% python3 -q
>>> import numpy as np
>>> np.set_printoptions(suppress=True, linewidth=120)
>>> feats = np.loadtxt("arr.csv", delimiter=",")
>>> print(feats.round(2))
[[ 19.78  15.74  -9.81 -33.58  15.82   3.86  -0.02  -7.86]
 [ 19.33  15.21  -9.43 -32.69  15.45   3.58  -0.06  -7.58]
 [ 17.47  13.08  -7.87 -29.1   13.93   2.46  -0.23  -6.42]
 [ 14.78  10.18  -5.75 -24.01  11.76   0.99  -0.45  -4.8 ]
 [ 13.31   8.68  -4.67 -21.29  10.58   0.27  -0.57  -3.96]
 [  9.72   5.37  -2.28 -14.85   7.71  -1.15  -0.82  -2.03]
 [  9.33   5.04  -2.05 -14.16   7.4   -1.27  -0.85  -1.84]
 [  7.47   3.59  -1.04 -10.99   5.93  -1.74  -0.94  -0.97]
 [  4.47   1.72   0.16  -6.19   3.59  -1.99  -1.     0.17]
 [  3.26   1.16   0.44  -4.38   2.65  -1.83  -0.95   0.48]
 [  1.3    0.54   0.45  -1.7    1.12  -1.06  -0.67   0.59]
 [  0.48   0.3    0.22  -0.65   0.44  -0.45  -0.35   0.35]
 [ -0.33  -0.56  -0.15   0.6   -0.38   0.31   0.45  -0.44]
 [ -0.45  -0.97  -0.16   0.91  -0.55   0.37   0.7   -0.67]
 [ -0.59  -1.82  -0.06   1.45  -0.8    0.31   1.12  -1.03]
 [ -0.86  -5.55   1.04   3.58  -1.56  -0.9    2.38  -1.79]
 [ -0.95  -7.05   1.62   4.44  -1.83  -1.56   2.77  -1.94]
 [ -1.25 -11.9    3.69   7.34  -2.69  -3.93   3.84  -2.11]
 [ -2.15 -22.88   9.01  14.34  -4.68  -9.95   5.72  -1.68]
 [ -2.35 -24.98  10.08  15.73  -5.08 -11.15   6.03  -1.53]
 [ -2.97 -30.94  13.17  19.74  -6.22 -14.62   6.86  -1.  ]]
>>> # rank 3
>>> x = np.array([1, 1, -2, -1, 2, -1, -1, 2])
>>> print(np.linalg.norm(feats @ x) <= np.linalg.norm(feats, 2) * np.linalg.norm(x) + 1e-9)
True
>>> print(np.sign((feats @ x).round(6)))
[ 1.  1.  1.  1.  1.  1.  1.  1.  1.  1.  1.  1. -1. -1. -1. -1. -1. -1. -1. -1. -1.]
>>> J = np.loadtxt("a.csv", delimiter=",")
>>> print(J)
[[ -4.32  -5.76  -3.3    3.23   1.79   4.19   4.19]
 [ -6.61 -20.11   1.98 -15.13  10.76   8.14   0.19]
 [ -3.24  -7.08   6.19  17.64   3.65  -5.86  -6.68]
 [  0.77   6.35  -8.64 -14.61  -4.03   7.38   5.01]
 [ -0.03   2.62  -9.98  -0.77  -3.09   5.76   5.41]
 [  8.23   2.65   1.91  12.07  -2.63  -0.69  -6.34]
 [ -3.66 -20.1   10.62  18.    -4.01 -19.23  -9.2 ]
 [  3.97  13.75  -2.73  -1.46  -3.59   0.39  -4.76]
 [  2.51 -36.54  17.3  -15.14  -7.52 -11.96 -15.47]
 [  2.69  18.98  -9.83  -8.38 -16.07   1.29   1.67]
 [ -0.36  28.51 -10.41 -11.11   3.39   6.82  16.1 ]
 [ -3.69 -11.02  15.28   1.79  -4.58 -13.94  -4.12]
 [ -4.64 -34.44  16.69  19.84   3.77 -18.31  -3.94]
 [  4.65   0.48   6.21   1.37  -2.81  -6.37  -7.01]
 [ -8.1   -4.98 -13.42 -15.18   3.93  17.68  16.81]
 [  1.21 -20.    10.44  18.34  -4.16 -13.07 -11.09]
 [  2.54   5.51 -12.86  16.07   6.73  11.86  -0.39]
 [  4.     7.1   -4.62  -8.48  -7.57   5.92   1.26]
 [  1.55   4.61 -19.72  21.55 -20.7   -0.91   2.77]
 [ -4.68  -8.57  -6.85  11.07 -10.22  -2.65   1.46]
 [  4.56  15.64  -4.06  -7.38 -17.32  -8.83  -3.01]
 [ -3.43  -7.91   0.96  -2.73  -3.13   1.92   2.79]
 [ -1.77   8.52  -8.76  -7.86  -0.79   4.56   3.48]
 [ -0.95  -4.24   9.22 -12.56  -2.05  -1.02  -3.92]
 [  1.86  -9.7   -1.05  -4.44   0.8    7.07  -5.51]
 [ -5.2    0.15 -10.52  -5.73   1.34   4.37  -4.24]]
>>> Xc = J - J.mean(axis=0)
>>> V = np.linalg.svd(Xc)[2][:5]
>>> A2 = Xc - Xc @ V.T @ V
>>> print(round(np.linalg.norm(A2) / np.linalg.norm(Xc), 2))
0.11
>>> print(np.round(np.diag(V.T @ V), 2))
[0.29 0.97 0.62 0.97 0.83 0.62 0.71]
>>> print(np.round(A2.std(axis=0), 2))
[1.79 0.35 1.26 0.37 0.76 1.15 1.31]
>>> print(np.round((Xc @ V.T).std(axis=0), 2))
[19.35 12.04  9.22  6.13  4.76]
>>> print(np.round(np.cov(Xc @ V.T, rowvar=False), 2) + 0)
[[389.27   0.     0.     0.     0.  ]
 [  0.   150.75   0.     0.     0.  ]
 [  0.     0.    88.4    0.     0.  ]
 [  0.     0.     0.    39.07   0.  ]
 [  0.     0.     0.     0.    23.53]]
>>> Xc = (J - J.mean(axis=0)) / J.std(axis=0)
>>> print(np.round(Xc.std(axis=0), 2))
[1. 1. 1. 1. 1. 1. 1.]
>>> c = np.linalg.lstsq(np.delete(Xc, 4, axis=1), Xc[:, 4])[0]
>>> print(np.abs(c).argmax())
4
>>> print(c.round(2))
[-0.48  0.35  1.35  0.47  1.44 -0.1 ]
>>> W2 = 3 * np.array([[-1.0, 0.3, -1.0, 0.3, -2.1, -0.5, -2.1, 1.2],
...     [-1.8, -0.8, 2.9, 2.1, -2.7, 1.6, 0.0, 0.2]])
>>> rng = np.random.default_rng(7556)
>>> labels = rng.integers(0, 2, 33)
>>> M = W2[labels] + rng.normal(size=(33, 8))
>>> print(M.round(2))
[[ -5.57  -1.41   9.08   4.17  -9.97   4.22  -1.56   0.11]
 [ -1.97   0.76  -1.19   0.8   -5.66  -3.43  -6.4    3.64]
 [ -5.    -2.64   9.35   8.02  -9.45   4.77  -1.42   1.26]
 [ -2.43   2.98  -2.53   0.53  -6.27  -1.22  -6.43   2.75]
 [ -5.65  -1.19  10.43   5.71  -7.7    4.87  -2.07  -0.07]
 [ -7.47  -4.06   7.64   4.55  -7.12   5.1   -0.77   0.42]
 [ -6.35  -0.85  10.59   4.95  -9.25   4.65   1.11   0.08]
 [ -6.05  -3.79   7.24   6.19  -8.62   6.6    0.67  -0.12]
 [ -5.12  -1.44   7.37   6.29  -8.91   4.86  -0.07   0.12]
 [ -4.97  -2.63   9.47   7.26  -8.99   4.53   0.85   1.08]
 [ -3.03  -0.07  -4.43   0.92  -6.15  -1.    -6.62   1.67]
 [ -2.3   -0.65  -3.96  -1.3   -5.62  -1.96  -5.66   3.8 ]
 [ -4.56  -2.08   8.49   6.08  -9.19   4.47  -0.28  -0.19]
 [ -5.79  -3.91  10.73   6.38  -8.3    3.     0.35   0.28]
 [ -2.5   -0.61  -2.17   0.53  -6.18  -1.21  -4.58   3.82]
 [ -5.72  -2.76   9.92   6.2   -8.68   4.7   -0.92  -0.02]
 [ -2.9    0.89  -2.97  -0.35  -4.46  -1.42  -6.69   2.45]
 [ -2.54   0.73  -4.38   0.8   -5.44  -1.28  -4.49   4.94]
 [ -1.21   1.93  -2.97  -0.79  -6.37  -1.26  -8.5    3.83]
 [ -5.75  -2.78   9.73   4.94  -8.64   5.54   2.02   0.61]
 [ -2.97  -1.23  -3.67  -0.06  -3.78  -1.63  -5.37   3.44]
 [ -2.19   1.54  -2.57  -0.01  -5.54  -1.31  -5.98   6.31]
 [ -3.64  -0.24  -1.5    0.72  -6.29  -1.93  -5.57   3.7 ]
 [ -3.82  -2.26   8.7    2.93 -10.16   4.57   0.59   0.36]
 [ -6.56  -1.32   9.06   6.13  -8.99   4.55   0.23   0.59]
 [ -6.82  -1.76   9.75   6.2   -7.3    5.4   -1.38   1.31]
 [ -3.58  -1.01  -3.06   1.4   -7.1   -1.05  -8.22   5.  ]
 [ -3.8   -1.44   8.69   5.52  -8.23   5.24   0.16  -0.33]
 [ -3.55   1.37  -1.9    2.23  -6.58  -2.29  -7.27   2.67]
 [ -5.8   -2.59   8.94   6.22  -8.78   4.56   0.72   2.33]
 [ -6.35  -1.89   8.9    5.45  -8.45   2.99  -0.91  -1.34]
 [ -2.71  -1.63  -5.16   0.55  -5.78   0.14  -5.29   2.34]
 [ -2.15   1.03  -4.32   1.15  -4.78  -1.76  -4.85   3.6 ]]
>>> x = np.array([-5, 4, -2, -5, 5, -5, 0, -2])
>>> target = M @ x
>>> print(np.round(np.linalg.lstsq(M, target)[0], 2) + 0)
[-5.  4. -2. -5.  5. -5.  0. -2.]
>>> target = target + 0.3 * rng.normal(size=33)
>>> print(target.round(2))
[ -87.78   -7.26 -118.     -4.27  -88.5   -78.64  -87.67 -106.38  -95.86 -110.9    -9.84   -2.33 -100.69  -97.49
  -20.29 -100.54    5.6    -9.81  -10.08  -98.66    0.58  -12.    -12.25  -96.79  -90.38  -89.58  -27.09  -98.4
  -10.92 -101.95  -75.21  -20.05   -4.4 ]
>>> c, *_ = np.linalg.lstsq(M, target)
>>> print([round(float(np.linalg.norm(np.linalg.solve(M.T @ M + lam * np.eye(8), M.T @ target))), 2) for lam in (0, 1, 10, 100)])
[11.2, 10.83, 8.82, 6.21]
>>> print(c.round())
[-5.  4. -2. -5.  5. -5.  0. -2.]
>>> print(np.round(M.T @ (target - M @ c), 2) + 0)
[0. 0. 0. 0. 0. 0. 0. 0.]
>>> A2 = np.array([[1, 5, 4],
...     [3, 1, 2],
...     [2, 1, 3],
...     [5, 5, 2],
...     [5, 5, 5],
...     [2, 5, 3],
...     [0, 5, 5],
...     [3, 4, 3]])
>>> print(np.linalg.matrix_rank(np.vstack([M, A2.T])))
8
>>> print(np.linalg.matrix_rank(M @ A2))
3
>>> print(np.round(np.einsum("ij->j", M), 2))
[-140.78  -34.99  117.3   110.34 -242.76   62.02  -94.6    60.43]
>>> print(np.vstack([M, A2.T]).shape)
(36, 8)
>>> dist = np.linalg.norm(M[:, None] - M[None], axis=-1)
>>> print((dist + 1e9 * np.eye(33)).round(6).argmin(axis=1))
[12 22  9 16 25  7 24  8 12 29 31 20  8 15 22 12 10 32  3  6 11 17 14  0  6  4 22 12  3  9 15 10 17]
>>> A2 = M / np.linalg.norm(M, axis=1, keepdims=True)
>>> cov = A2 @ A2.T
>>> print(np.round(np.linalg.norm(A2, axis=1), 2))
[1. 1. 1. 1. 1. 1. 1. 1. 1. 1. 1. 1. 1. 1. 1. 1. 1. 1. 1. 1. 1. 1. 1. 1. 1. 1. 1. 1. 1. 1. 1. 1. 1.]
>>> W = np.array([[1, 0, 2, 1, 0, 1],
...     [2, 1, 0, 1, 1, 1],
...     [0, 0, 0, 1, 2, 2],
...     [1, 0, 1, 0, 0, 0],
...     [0, 0, 2, 2, 2, 1],
...     [1, 2, 0, 2, 1, 2],
...     [0, 2, 0, 1, 1, 1],
...     [0, 0, 1, 2, 1, 2]])
>>> c = np.array([-3, 5, 1, 2, 0, 1])
>>> hid = np.maximum(M @ W + c, 0)
>>> print(np.linalg.matrix_rank(hid))
5
>>> print(np.round((hid > 0).mean(axis=0), 2))
[0.06 0.55 0.   0.06 0.48 0.55]
>>> W2 = np.array([[-2, 0, 0],
...     [2, 1, 1],
...     [0, 0, 1],
...     [0, -2, 1],
...     [-2, 2, -1],
...     [-1, 2, -2]])
>>> print(W @ W2)
[[-3  0  1]
 [-5  3 -1]
 [-6  6 -5]
 [-2  0  1]
 [-5  2  0]
 [-2  4 -1]
 [ 1  4  0]
 [-4  2 -2]]
>>> print((hid @ W2).round(6).argmax(axis=1))
[1 0 1 0 1 1 1 1 1 1 0 0 1 1 0 1 0 0 0 1 0 0 0 1 1 1 0 1 0 1 1 0 0]
>>> arr = np.loadtxt("case10.csv", delimiter=",")
>>> print(arr)
[[0. 3. 9.]
 [0. 0. 0.]
 [0. 1. 3.]]
>>> left, sig, Vh = np.linalg.svd(arr)
>>> V = Vh[:(sig > 1e-8).sum()]
>>> x = arr[1] + -1 * arr[0] + rng.integers(2) * np.eye(3)[2]
>>> print(x)
[ 0. -3. -8.]
>>> print(round(float(np.linalg.norm(x - V.T @ V @ x)), 2))
0.32
>>> print(np.allclose(V.T @ V @ x, x))
False
>>> x = np.array([0, 1, 1])
>>> print((arr @ x).argmax())
0
>>> print(arr @ x)
[12.  0.  4.]
>>> print(arr @ (2 * x))
[24.  0.  8.]
>>> print(np.linalg.norm(arr @ x) <= np.linalg.norm(arr, 2) * np.linalg.norm(x) + 1e-9)
True
>>> print(np.sign((arr @ x).round(6)))
[1. 0. 1.]
>>> print(arr @ np.ones(3))
[12.  0.  4.]
>>> labels = rng.permutation(3)
>>> print(labels)
[1 0 2]
>>> A2 = arr[labels][:, labels]
>>> print(np.trace(A2))
3.0
>>> X = np.load("block2.npy")
>>> print(X)
[[0 0 0 0 3 0 0]
 [0 0 1 0 0 0 0]
 [0 0 0 0 0 0 0]
 [0 9 0 0 0 0 0]
 [0 0 0 0 0 4 0]
 [0 0 0 1 0 0 0]
 [1 0 0 0 0 0 0]]
>>> r0 = np.array([5, 0])
>>> print(np.convolve(X[4], r0))
[ 0  0  0  0  0 20  0  0]
>>> print(np.cross(X[4, :3], X[2, :3]))
[0 0 0]
>>> print(np.array([np.convolve(row, r0, "same") for row in X]))
[[ 0  0  0  0 15  0  0]
 [ 0  0  5  0  0  0  0]
 [ 0  0  0  0  0  0  0]
 [ 0 45  0  0  0  0  0]
 [ 0  0  0  0  0 20  0]
 [ 0  0  0  5  0  0  0]
 [ 5  0  0  0  0  0  0]]
>>> print(np.polyval(r0, X[4]))
[ 0  0  0  0  0 20  0]
>>> rk = np.linalg.matrix_rank(X)
>>> print(rk)
6
>>> N = np.linalg.svd(X)[2][rk:].T
>>> print(np.linalg.matrix_rank(X.T @ X), np.linalg.matrix_rank(X @ X.T))
6 6
>>> print(N @ N.T)
[[0. 0. 0. 0. 0. 0. 0.]
 [0. 0. 0. 0. 0. 0. 0.]
 [0. 0. 0. 0. 0. 0. 0.]
 [0. 0. 0. 0. 0. 0. 0.]
 [0. 0. 0. 0. 0. 0. 0.]
 [0. 0. 0. 0. 0. 0. 0.]
 [0. 0. 0. 0. 0. 0. 1.]]
>>> print([int(np.linalg.matrix_rank(X[:i])) for i in range(1, len(X) + 1)])
[1, 2, 2, 3, 4, 5, 6]
>>> print(np.allclose(X @ N, 0))
True
>>> print(X @ N)
[[0.]
 [0.]
 [0.]
 [0.]
 [0.]
 [0.]
 [0.]]
>>> left, sig, Vh = np.linalg.svd(X)
>>> print(np.argmax(sig[:-1] / (sig[1:] + 1e-6)) + 1)
6
>>> A2 = left[:, :6] @ np.diag(sig[:6]) @ Vh[:6]
>>> print(np.linalg.matrix_rank(A2))
6
>>> A2 = np.array([[-3, 5], [3, -5], [4, -1]])
>>> K = np.tile(A2, (2, 3))
>>> print(K)
[[-3  5 -3  5 -3  5]
 [ 3 -5  3 -5  3 -5]
 [ 4 -1  4 -1  4 -1]
 [-3  5 -3  5 -3  5]
 [ 3 -5  3 -5  3 -5]
 [ 4 -1  4 -1  4 -1]]
>>> # null space of dimension 4
>>> print(np.unique(K.round(6), axis=0).shape)
(3, 6)
>>> print(np.abs(np.diag(np.linalg.qr(K)[1])) > 1e-9)
[ True  True False False False False]
>>> print(np.linalg.lstsq(K[:-1].T, K[-1])[2])
2
>>> print(np.round(np.trace(np.linalg.pinv(K) @ K), 2))
2.0
>>> r0, v = K[4], K[5]
>>> print(r0 @ r0)
102
>>> print(r0 @ v)
51
>>> p = (r0 @ v) / (r0 @ r0) * r0
>>> print(p)
[ 1.5 -2.5  1.5 -2.5  1.5 -2.5]
>>> print(np.linalg.matrix_rank(np.outer(r0, v)))
1
>>> print(np.round(np.linalg.norm(r0 + v) ** 2 + np.linalg.norm(r0 - v) ** 2, 2))
306.0
>>> print(np.outer(r0, v))
[[ 12  -3  12  -3  12  -3]
 [-20   5 -20   5 -20   5]
 [ 12  -3  12  -3  12  -3]
 [-20   5 -20   5 -20   5]
 [ 12  -3  12  -3  12  -3]
 [-20   5 -20   5 -20   5]]
>>> print((v - p) @ r0)
0.0
>>> print(v - p)
[2.5 1.5 2.5 1.5 2.5 1.5]
>>> left, sig, Vh = np.linalg.svd(K)
>>> print(sig.round(2) + 0)
[21.57  6.69  0.    0.    0.    0.  ]
>>> print(np.argmax(sig[:-1] / (sig[1:] + 1e-6)) + 1)
2
>>> A2 = left[:, :2] @ np.diag(sig[:2]) @ Vh[:2]
>>> print(np.linalg.matrix_rank(A2))
2
>>> print(A2.round(2))
[[-3.  5. -3.  5. -3.  5.]
 [ 3. -5.  3. -5.  3. -5.]
 [ 4. -1.  4. -1.  4. -1.]
 [-3.  5. -3.  5. -3.  5.]
 [ 3. -5.  3. -5.  3. -5.]
 [ 4. -1.  4. -1.  4. -1.]]
>>> print(np.linalg.matrix_rank(K, rtol=0.05))
2
>>> print(round(float(np.linalg.norm(K - A2, 2)), 2), round(sig[2], 2))
0.0 0.0
>>> rk = np.linalg.matrix_rank(arr)
>>> print(rk)
1
>>> N = np.linalg.svd(arr)[2][rk:].T
>>> print(np.round(N @ N.T, 2))
[[ 1.   0.   0. ]
 [ 0.   0.9 -0.3]
 [ 0.  -0.3  0.1]]
>>> print([int(np.linalg.matrix_rank(arr[:i])) for i in range(1, len(arr) + 1)])
[1, 1, 1]
>>> print(np.round(arr @ N, 2) + 0)
[[0. 0.]
 [0. 0.]
 [0. 0.]]
>>> print([int(np.linalg.matrix_rank(arr[:, :j + 1])) for j in range(3)])
[0, 1, 1]
>>> print([int(np.linalg.matrix_rank(np.delete(arr, i, axis=0))) for i in range(3)])
[1, 1, 1]
>>> A = np.load("dump.npy")
>>> print(A)
[[ 0.02 -2.26  0.18]
 [ 0.04  0.   -0.02]
 [-0.03 -1.16  0.09]
 [-0.02 -3.36  0.27]
 [-0.01  5.47 -0.56]
 [-0.08  1.11 -0.09]
 [-0.1  -0.05  0.  ]
 [-0.08  3.3  -0.31]
 [ 0.06  0.01 -0.02]
 [ 0.08 -3.34  0.22]
 [-0.04  1.08 -0.15]
 [ 0.   -1.19  0.07]
 [-0.01  3.28 -0.26]
 [ 0.02 -2.19  0.16]
 [-0.01  4.48 -0.38]
 [ 0.09 -2.2   0.23]
 [ 0.01  4.29 -0.42]
 [-0.03  2.19 -0.18]
 [-0.04  5.53 -0.54]
 [ 0.08 -3.28  0.28]
 [ 0.    1.08 -0.15]
 [ 0.02  5.55 -0.39]
 [ 0.05 -5.46  0.47]
 [ 0.05  0.09  0.  ]
 [-0.04  4.47 -0.39]
 [ 0.02 -5.57  0.49]
 [ 0.03  5.5  -0.44]
 [ 0.02  2.21 -0.18]
 [ 0.03  1.12 -0.08]
 [-0.08  1.16 -0.13]
 [ 0.04 -3.3   0.2 ]
 [ 0.08  2.23 -0.29]
 [-0.06  3.33 -0.3 ]
 [ 0.04 -4.38  0.4 ]]
>>> x = np.array([1, 0, 0, 1, 3, 3, 2])
>>> print((X * x).sum(axis=1))
[ 9  0  0  0 12  1  1]
>>> print(X @ (2 * x))
[18  0  0  0 24  2  2]
>>> print(np.linalg.norm(X @ x) <= np.linalg.norm(X, 2) * np.linalg.norm(x) + 1e-9)
True
>>> print((X @ x).argmax())
4
